% python3 -q
>>> import numpy as np
>>> np.set_printoptions(precision=2, suppress=True, linewidth=140)
>>> K = np.array([[1, -3, 9, -27],
...     [1, -2, 4, -8],
...     [1, -1, 1, -1],
...     [1, 0, 0, 0],
...     [1, 1, 1, 1],
...     [1, 2, 4, 8],
...     [1, 3, 9, 27],
...     [1, 4, 16, 64],
...     [1, 5, 25, 125],
...     [1, 6, 36, 216],
...     [1, 7, 49, 343]])
>>> left, sv, Vh = np.linalg.svd(K)
>>> np.argmax(sv[:-1] / (sv[1:] + 1e-6)) + 1
np.int64(1)
>>> sv
array([436.11,  17.99,   5.57,   1.83])
>>> A2 = left[:, :1] @ np.diag(sv[:1]) @ Vh[:1]
>>> np.linalg.matrix_rank(K, rtol=0.05)
np.int64(1)
>>> np.linalg.matrix_rank(A2)
np.int64(1)
>>> m1 = np.load("block16.npy")
>>> print(m1)
[[-1 -2 -4 -7  3  6 -3 -9 -4  9  2  9  4]
 [-2 -1 -2 -4 -7  3  6 -3 -9 -4  9  2  9]
 [-4 -2 -1 -2 -4 -7  3  6 -3 -9 -4  9  2]
 [-7 -4 -2 -1 -2 -4 -7  3  6 -3 -9 -4  9]
 [ 3 -7 -4 -2 -1 -2 -4 -7  3  6 -3 -9 -4]
 [ 6  3 -7 -4 -2 -1 -2 -4 -7  3  6 -3 -9]
 [-3  6  3 -7 -4 -2 -1 -2 -4 -7  3  6 -3]
 [-9 -3  6  3 -7 -4 -2 -1 -2 -4 -7  3  6]
 [-4 -9 -3  6  3 -7 -4 -2 -1 -2 -4 -7  3]
 [ 9 -4 -9 -3  6  3 -7 -4 -2 -1 -2 -4 -7]
 [ 2  9 -4 -9 -3  6  3 -7 -4 -2 -1 -2 -4]
 [ 9  2  9 -4 -9 -3  6  3 -7 -4 -2 -1 -2]
 [ 4  9  2  9 -4 -9 -3  6  3 -7 -4 -2 -1]]
>>> vec = np.array([0, 1, 0, 1, 0, 1, 3, 3, 0, 3, 3, 1, 1])
>>> rhs = m1 @ vec
>>> coef, lr = np.zeros(13), 1 / np.linalg.norm(m1, 2) ** 2
>>> for i in range(5):
...     coef -= lr * m1.T @ (m1 @ coef - rhs)
...     if i % 1 == 0: print(i, round(np.linalg.norm(m1 @ coef - rhs), 2))
... 
0 75.35
1 55.01
2 41.77
3 32.83
4 26.78
>>> np.round(np.linalg.cond(m1), 2)
np.float64(9.57)
>>> F = np.array([[1, -1, -2, -2],
...     [-2, -2, 0, -1],
...     [-3, 0, 2, 0],
...     [2, 3, 3, 1],
...     [-2, -1, -3, 3],
...     [0, 2, -2, -3],
...     [3, -1, -1, -3],
...     [1, 1, 2, 1],
...     [-3, -1, -3, -1],
...     [-1, 1, 3, 0],
...     [1, 0, 1, -1],
...     [-9, -11, -2, -7]])
>>> Q, vecs = np.linalg.qr(F[:, :3])[0], np.linalg.qr(F[:, 3:])[0]
>>> sv = np.linalg.svd(Q.T @ vecs, compute_uv=False)
>>> print(round(np.linalg.norm(Q @ Q.T - vecs @ vecs.T, 2), 2))
1.0
>>> sv
array([0.74])
>>> np.degrees(np.arccos(sv.clip(0, 1)))
array([42.54])
>>> W0 = np.load("m.npy")
>>> print(W0)
[[3 4 3 3 4 2]
 [4 3 4 3 3 4]
 [3 4 3 4 3 3]
 [3 3 4 3 4 3]
 [4 3 3 4 3 4]
 [2 4 3 3 4 3]]
>>> f = np.array([-9, -2, 8, -4, -2, 6])
>>> A2 = W0 + np.outer(f, np.eye(6)[1])
>>> round(np.linalg.det(A2) / np.linalg.det(W0), 2), np.round(1 + np.linalg.solve(W0, f)[1], 2)
(np.float64(5.19), np.float64(5.19))
>>> A2
array([[ 3., -5.,  3.,  3.,  4.,  2.],
       [ 4.,  1.,  4.,  3.,  3.,  4.],
       [ 3., 12.,  3.,  4.,  3.,  3.],
       [ 3., -1.,  4.,  3.,  4.,  3.],
       [ 4.,  1.,  3.,  4.,  3.,  4.],
       [ 2., 10.,  3.,  3.,  4.,  3.]])
>>> rng = np.random.default_rng(2963)
>>> labels = rng.permutation(6)
>>> labels
array([3, 0, 4, 2, 1, 5])
>>> A2 = W0[labels][:, labels]
>>> print(np.allclose(A2, W0))
False
>>> np.sort(np.abs(np.linalg.eigvals(A2)))
array([ 0.53,  0.62,  1.  ,  1.62,  2.56, 20.03])
>>> w, vecs = np.linalg.eigh(W0)
>>> vec = np.array([0, -5, 1, 0, 0, 7])
>>> vecs * np.abs(w) @ vecs.T
array([[4.2 , 2.74, 3.17, 3.17, 2.74, 3.2 ],
       [2.74, 4.78, 3.1 , 3.54, 3.88, 2.74],
       [3.17, 3.1 , 4.2 , 2.85, 3.54, 3.17],
       [3.17, 3.54, 2.85, 4.2 , 3.1 , 3.17],
       [2.74, 3.88, 3.54, 3.1 , 4.78, 2.74],
       [3.2 , 2.74, 3.17, 3.17, 2.74, 4.2 ]])
>>> np.abs(W0).sum(axis=1).max(), round(float(np.abs(w).max()), 2)
(np.int64(21), 20.03)
>>> (np.sign(vecs[:, -1].round(6)) == np.sign(vecs[0, -1].round(6))).astype(int)
array([1, 1, 1, 1, 1, 1])
>>> f = np.array([-2, 0])
>>> np.array([np.convolve(row, f, "same") for row in W0])
array([[-6, -8, -6, -6, -8, -4],
       [-8, -6, -8, -6, -6, -8],
       [-6, -8, -6, -8, -6, -6],
       [-6, -6, -8, -6, -8, -6],
       [-8, -6, -6, -8, -6, -8],
       [-4, -8, -6, -6, -8, -6]])
>>> np.convolve(W0[5], f)
array([-4, -8, -6, -6, -8, -6,  0])
